% python3 -q
>>> import numpy as np
>>> import numpy.linalg as la
>>> np.set_printoptions(precision=1, suppress=True, linewidth=120)
>>> F = np.load("a.npy")
>>> F
array([[0, 1, 0],
       [1, 0, 0],
       [0, 0, 1]])
>>> ang = np.radians(60)
>>> r_ = np.eye(3)
>>> r_[0, 0] = r_[2, 2] = np.cos(ang)
>>> r_[0, 2], r_[2, 0] = -np.sin(ang), np.sin(ang)
>>> r_
array([[ 0.5,  0. , -0.9],
       [ 0. ,  1. ,  0. ],
       [ 0.9,  0. ,  0.5]])
>>> A2 = F @ r_.T
>>> np.allclose(la.norm(F, axis=1), la.norm(A2, axis=1))
True
>>> np.abs(A2 - F).max(axis=0)
array([0.9, 0. , 0.9])
>>> A2
array([[ 0. ,  1. ,  0. ],
       [ 0.5,  0. ,  0.9],
       [-0.9,  0. ,  0.5]])
>>> arr = np.array([[-2.5, 4.0, -1.8],
...     [-0.2, -0.3, 0.4],
...     [2.1, -4.3, 1.8],
...     [1.1, -2.0, 1.3]])
>>> la.matrix_rank(arr, rtol=0.1)
np.int64(1)
>>> round(np.log10(la.cond(arr)))
1
>>> U, sigma, Vt = la.svd(arr)
>>> np.argmax(sigma[:-1] / (sigma[1:] + 1e-6)) + 1
np.int64(1)
>>> sigma
array([7.6, 0.6, 0.4])
>>> A2 = U[:, :1] @ np.diag(sigma[:1]) @ Vt[:1]
>>> A2
array([[-2.3,  4.1, -1.9],
       [ 0.1, -0.2,  0.1],
       [ 2.3, -4.1,  1.9],
       [ 1.2, -2.1,  1. ]])
>>> la.matrix_rank(arr, rtol=0.05)
np.int64(2)
>>> round(float(la.norm(arr - A2, 2)), 1), np.round(sigma[1], 1)
(0.6, np.float64(0.6))
>>> round(la.norm(arr - A2) / la.norm(arr), 1)
np.float64(0.1)
>>> np.round(np.abs(arr - A2).max(), 1)
np.float64(0.3)
>>> A2 = np.array([[-2, 2], [2, 0]])
>>> feats = np.block([[np.zeros((2, 2)), A2], [A2.T, np.zeros((2, 2))]])
>>> feats
array([[ 0.,  0., -2.,  2.],
       [ 0.,  0.,  2.,  0.],
       [-2.,  2.,  0.,  0.],
       [ 2.,  0.,  0.,  0.]])
>>> C2 = feats.T @ feats
>>> np.trace(C2), (feats ** 2).sum()
(np.float64(24.0), np.float64(24.0))
>>> np.diag(C2)
array([8., 4., 8., 4.])
>>> la.eigvalsh(C2)[::-1]
array([10.5, 10.5,  1.5,  1.5])
>>> def softmax(z):
...     e = np.exp(z - z.max(axis=-1, keepdims=True))
...     return e / e.sum(axis=-1, keepdims=True)
... 
>>> np.round(softmax(feats[0]), 1) + 0
array([0.1, 0.1, 0. , 0.8])
>>> S = feats @ feats.T / np.sqrt(4)
>>> np.round(softmax(S)[0] @ feats, 1) + 0
array([ 0. ,  0. , -1.9,  1.9])
>>> np.round(softmax(S + np.triu(np.full(S.shape, -np.inf), 1)), 1) + 0
array([[1. , 0. , 0. , 0. ],
       [0. , 1. , 0. , 0. ],
       [0. , 0. , 1. , 0. ],
       [0.1, 0.1, 0. , 0.8]])
>>> vals, vecs = la.eigh(feats)
>>> np.unique(vals.round(6) + 0, return_counts=True)[1]
array([1, 1, 1, 1])
>>> np.abs(vecs[:, -1]).round(6).argmax()
np.int64(0)
>>> (vals > 1e-8).sum(), (vals < -1e-8).sum()
(np.int64(2), np.int64(2))
>>> la.eigvalsh(feats @ feats)
array([ 1.5,  1.5, 10.5, 10.5])
>>> np.round(vecs.T @ feats @ vecs, 1) + 0
array([[-3.2,  0. ,  0. ,  0. ],
       [ 0. , -1.2,  0. ,  0. ],
       [ 0. ,  0. ,  1.2,  0. ],
       [ 0. ,  0. ,  0. ,  3.2]])
>>> round(float(vals.sum()), 1), np.trace(feats)
(0.0, np.float64(0.0))
>>> np.abs(vecs[:, -1])
array([0.6, 0.4, 0.6, 0.4])
>>> hat = np.triu(np.array([[1, 2, 0, 3], [2, 2, 2, 0], [0, 3, 3, 2], [2, 1, 1, 2]]), 1) + np.eye(4)
>>> A2 = hat @ feats @ la.inv(hat)
>>> hat @ feats - feats @ hat
array([[ 6.,  0.,  4.,  4.],
       [-4.,  4.,  0., -4.],
       [ 4.,  4., -4.,  6.],
       [ 0., -4.,  0., -6.]])
>>> A2
array([[  6., -12.,  26., -68.],
       [ -4.,  12., -22.,  56.],
       [  2.,  -2.,   4., -14.],
       [  2.,  -4.,   8., -22.]])
>>> round(la.det(A2), 1)
np.float64(16.0)
>>> np.round(np.poly(A2), 1) + 0
array([  1.,   0., -12.,   0.,  16.])
